>>> import numpy as np
>>> from numpy import linalg as LA
>>> np.set_printoptions(suppress=True, linewidth=140)
>>> tidy = lambda a: np.round(a, 1) + 0
>>> u = np.array([-1, 0, 2, -2, 0, -1, 1])
>>> v = np.array([-3, 0, 2, 1, 3])
>>> feats = np.outer(u, v)
>>> feats
array([[ 3,  0, -2, -1, -3],
       [ 0,  0,  0,  0,  0],
       [-6,  0,  4,  2,  6],
       [ 6,  0, -4, -2, -6],
       [ 0,  0,  0,  0,  0],
       [ 3,  0, -2, -1, -3],
       [-3,  0,  2,  1,  3]])
>>> # null space of dimension 4
>>> ang = np.radians(90)
>>> Rm = np.eye(5)
>>> Rm[4, 4] = Rm[3, 3] = np.cos(ang)
>>> Rm[4, 3], Rm[3, 4] = -np.sin(ang), np.sin(ang)
>>> tidy(Rm)
array([[ 1.,  0.,  0.,  0.,  0.],
       [ 0.,  1.,  0.,  0.,  0.],
       [ 0.,  0.,  1.,  0.,  0.],
       [ 0.,  0.,  0.,  0.,  1.],
       [ 0.,  0.,  0., -1.,  0.]])
>>> A2 = feats @ Rm.T
>>> np.allclose(LA.norm(feats, axis=1), LA.norm(A2, axis=1))
True
>>> tidy(A2)
array([[ 3.,  0., -2., -3.,  1.],
       [ 0.,  0.,  0.,  0.,  0.],
       [-6.,  0.,  4.,  6., -2.],
       [ 6.,  0., -4., -6.,  2.],
       [ 0.,  0.,  0.,  0.,  0.],
       [ 3.,  0., -2., -3.,  1.],
       [-3.,  0.,  2.,  3., -1.]])
>>> tidy(LA.det(Rm)), np.trace(Rm)
(np.float64(1.0), np.float64(3.0))
>>> arr = np.load("run18.npy")
>>> arr
array([[ 2, -2,  3],
       [ 4, -3,  5],
       [ 6, -2,  6],
       [ 4, -3,  9],
       [ 5,  0, 12],
       [ 4,  1, 14],
       [ 6,  4, 14],
       [ 3,  4, 14],
       [ 3,  4, 12],
       [ 0,  4, 15],
       [-3,  3, 16],
       [ 0,  0, 14],
       [ 2,  0, 12],
       [ 5,  1, 11],
       [ 5, -1, 11]])
>>> G = np.cov(arr, rowvar=False)
>>> np.argwhere(np.triu(np.abs(np.corrcoef(arr.T)) > 0.8, 1))
array([], shape=(0, 2), dtype=int64)
>>> tidy(np.corrcoef(arr[:, 1], arr[:, 2])[0, 1])
np.float64(0.8)
>>> tidy(G)
array([[ 6.4, -2. , -3.8],
       [-2. ,  6.8,  7.9],
       [-3.8,  7.9, 14.9]])
>>> tidy(arr.std(axis=0))
array([2.4, 2.5, 3.7])
>>> np.argsort(-arr.std(axis=0).round(6), kind="stable")
array([2, 1, 0])
>>> W2 = arr[[7, 14]].astype(float)
>>> for _ in range(6):
...     idx = LA.norm(arr[:, None] - W2, axis=-1).argmin(axis=1)
...     W2 = np.array([arr[idx == j].mean(axis=0) for j in range(2)])
... 
>>> idx
array([1, 1, 1, 1, 1, 0, 0, 0, 0, 0, 0, 0, 0, 1, 1])
>>> np.abs(W2[1] - W2[0]).argmax()
np.int64(2)
>>> tidy(W2[1] - W2[0])
array([ 2.6, -3.9, -5.7])
>>> J = np.load("mat.npy")
>>> J
array([[3, 0, 0, 0, 0, 0, 0, 0, 0],
       [1, 3, 0, 0, 0, 0, 0, 0, 0],
       [3, 2, 2, 0, 0, 0, 0, 0, 0],
       [1, 2, 3, 2, 0, 0, 0, 0, 0],
       [0, 2, 1, 2, 1, 0, 0, 0, 0],
       [3, 0, 0, 3, 3, 1, 0, 0, 0],
       [3, 0, 3, 2, 2, 1, 1, 0, 0],
       [3, 1, 2, 3, 2, 2, 3, 1, 0],
       [2, 3, 2, 3, 1, 1, 0, 2, 2]])
>>> np.prod(np.diag(J)), tidy(LA.det(J))
(np.int64(72), np.float64(72.0))
>>> J @ J
array([[ 9,  0,  0,  0,  0,  0,  0,  0,  0],
       [ 6,  9,  0,  0,  0,  0,  0,  0,  0],
       [17, 10,  4,  0,  0,  0,  0,  0,  0],
       [16, 16, 12,  4,  0,  0,  0,  0,  0],
       [ 7, 14,  9,  6,  1,  0,  0,  0,  0],
       [15, 12, 12, 15,  6,  1,  0,  0,  0],
       [26, 14, 17, 13,  7,  2,  1,  0,  0],
       [37, 18, 26, 25, 16,  7,  6,  1,  0],
       [31, 29, 22, 23, 10,  7,  6,  6,  4]])
>>> LA.matrix_rank(J - J[0, 0] * np.eye(9))
np.int64(8)
>>> tidy(np.sort(LA.eigvals(J)))
array([1., 1., 1., 1., 2., 2., 2., 3., 3.])
>>> data = np.load("arr.npy")
>>> data
array([[ 0,  1,  0,  0,  2],
       [ 1,  2,  3,  1,  5],
       [ 2,  3,  3,  2,  7],
       [ 4,  3,  4,  4,  8],
       [ 7,  3,  4,  5, 10],
       [ 7,  3,  6,  5, 11],
       [ 9,  5,  8,  5, 13],
       [12,  5, 11,  6, 15],
       [14,  8, 12,  6, 15],
       [15, 11, 15,  9, 17],
       [17, 14, 15,  9, 18],
       [17, 17, 18,  9, 19],
       [20, 17, 19, 10, 19],
       [22, 18, 19, 11, 21],
       [22, 20, 19, 11, 21],
       [23, 21, 21, 12, 21],
       [23, 23, 24, 12, 22],
       [24, 23, 27, 15, 24],
       [24, 26, 27, 18, 27],
       [25, 26, 30, 20, 30],
       [28, 27, 30, 21, 31],
       [30, 28, 32, 23, 32],
       [31, 29, 32, 24, 34],
       [33, 30, 32, 27, 34],
       [35, 32, 33, 30, 34],
       [36, 34, 33, 31, 37],
       [39, 37, 34, 31, 37],
       [39, 37, 34, 32, 39],
       [40, 39, 35, 32, 41],
       [43, 41, 37, 33, 44],
       [45, 43, 40, 33, 47],
       [47, 45, 40, 36, 49],
       [49, 46, 43, 38, 50],
       [52, 46, 44, 39, 52]])
>>> dist = LA.norm(data[:, None] - data[None], axis=-1)
>>> np.unravel_index(dist.round(6).argmax(), dist.shape)
(np.int64(0), np.int64(33))
